In [1]: import numpy as np

In [2]: from numpy import linalg as LA

In [3]: np.set_printoptions(precision=3, suppress=True, linewidth=160, legacy="1.25")

In [4]: def rnd(a):
   ...:     return np.round(a, 3) + 0
   ...: 

In [5]: X = np.array([[5, 4, 7], [4, 6, 7], [7, 7, 11]])

In [6]: Uu, sig, vt = LA.svd(X)

In [7]: rnd(sig)
Out[7]: array([20.184,  1.599,  0.217])

In [8]: M2 = Uu[:, :1] @ np.diag(sig[:1]) @ vt[:1]

In [9]: rnd(LA.norm(X - M2, 2)), rnd(sig[1])
Out[9]: (1.599, 1.599)

In [10]: rnd(np.abs(X - M2).max())
Out[10]: 1.08

In [11]: rnd(LA.norm(X - M2) / LA.norm(X))
Out[11]: 0.08

In [12]: rnd(M2)
Out[12]: 
array([[ 4.42 ,  4.663,  6.923],
       [ 4.663,  4.92 ,  7.304],
       [ 6.923,  7.304, 10.844]])

In [13]: LA.matrix_rank(X, rtol=0.05)
Out[13]: 2

In [14]: LA.matrix_rank(M2)
Out[14]: 1

In [15]: LA.cond(X) > 100
Out[15]: False

In [16]: L = LA.cholesky(X)

In [17]: LA.eigvalsh(X).min() > 0
Out[17]: True

In [18]: rnd(np.prod(np.diag(L)) ** 2), rnd(LA.det(X))
Out[18]: (7.0, 7.0)

In [19]: w, evecs = LA.eigh(X)

In [20]: x = np.array([0, 1, -3])

In [21]: np.abs(X).sum(axis=1).max(), rnd(np.abs(w).max())
Out[21]: (25, 20.184)

In [22]: rnd(evecs * np.maximum(w, 0) @ evecs.T)
Out[22]: 
array([[ 5.,  4.,  7.],
       [ 4.,  6.,  7.],
       [ 7.,  7., 11.]])

In [23]: Uu, sig, vt = LA.svd(X, full_matrices=False)

In [24]: np.abs(Uu[:, 0]).round(6).argmax()
Out[24]: 2

In [25]: rnd(np.cumsum(sig ** 2) / np.sum(sig ** 2))
Out[25]: array([0.994, 1.   , 1.   ])

In [26]: rnd(sig / sig[0])
Out[26]: array([1.   , 0.079, 0.011])

In [27]: rnd(vt @ vt.T)
Out[27]: 
array([[1., 0., 0.],
       [0., 1., 0.],
       [0., 0., 1.]])

In [28]: Uu.shape, sig.shape, vt.shape
Out[28]: ((3, 3), (3,), (3, 3))

In [29]: rnd(Uu.T @ X @ vt.T)
Out[29]: 
array([[20.184,  0.   ,  0.   ],
       [ 0.   ,  1.599,  0.   ],
       [ 0.   ,  0.   ,  0.217]])

In [30]: rnd(np.sqrt((sig ** 2).sum())), rnd(LA.norm(X))
Out[30]: (20.248, 20.248)

In [31]: rnd(np.abs(vt[0]))
Out[31]: array([0.468, 0.494, 0.733])
